% python3 -q
>>> import numpy as np
>>> import numpy.linalg as la
>>> np.set_printoptions(precision=1, suppress=True, linewidth=140)
>>> data = np.arange(15).reshape(3, 5) + -1
>>> print(data)
[[-1  0  1  2  3]
 [ 4  5  6  7  8]
 [ 9 10 11 12 13]]
>>> t3 = np.stack([data, -2 * data, data[::-1]])
>>> np.einsum("bij,cij->bc", t3, t3)
array([[  820, -1640,   320],
       [-1640,  3280,  -640],
       [  320,  -640,   820]])
>>> t3.sum(axis=0)
array([[ 10,  10,  10,  10,  10],
       [  0,   0,   0,   0,   0],
       [-10, -10, -10, -10, -10]])
>>> la.matrix_rank(t3)
array([2, 2, 2])
>>> t3.shape
(3, 3, 5)
>>> w1 = np.array([[1, 4], [1, 0], [3, 2], [1, 0], [4, 4]])
>>> c = np.array([1, 1])
>>> H = np.maximum(data @ w1 + c, 0)
>>> H
array([[ 17,  11],
       [ 67,  61],
       [117, 111]])
>>> la.matrix_rank(H)
np.int64(2)
>>> (H > 0).astype(int)
array([[1, 1],
       [1, 1],
       [1, 1]])
>>> Z = np.array([[-3, 2], [0, -1]])
>>> w1 @ Z
array([[ -3,  -2],
       [ -3,   2],
       [ -9,   4],
       [ -3,   2],
       [-12,   4]])
>>> print((H @ Z).round(6).argmax(axis=1))
[1 1 1]
>>> H @ Z
array([[ -51,   23],
       [-201,   73],
       [-351,  123]])
>>> out = np.array([[1, 2, 6, 3, 6],
...     [6, 1, 2, 6, 7],
...     [4, 6, 7, 2, 7],
...     [5, 0, 6, 2, 0],
...     [5, 6, 0, 1, 1]])
>>> F = out - out.T
>>> F
array([[ 0, -4,  2, -2,  1],
       [ 4,  0, -4,  6,  1],
       [-2,  4,  0, -4,  7],
       [ 2, -6,  4,  0, -1],
       [-1, -1, -7,  1,  0]])
>>> out = np.array([[-1, -6, 1], [-1, -6, 4], [-8, 7, 5], [-6, 0, -9], [-1, 5, -8]])
>>> np.vstack([F, out.T]).shape
(8, 5)
>>> np.einsum("ij->j", F)
array([ 3, -7, -5,  1,  8])
>>> la.matrix_rank(np.vstack([F, out.T]))
np.int64(5)
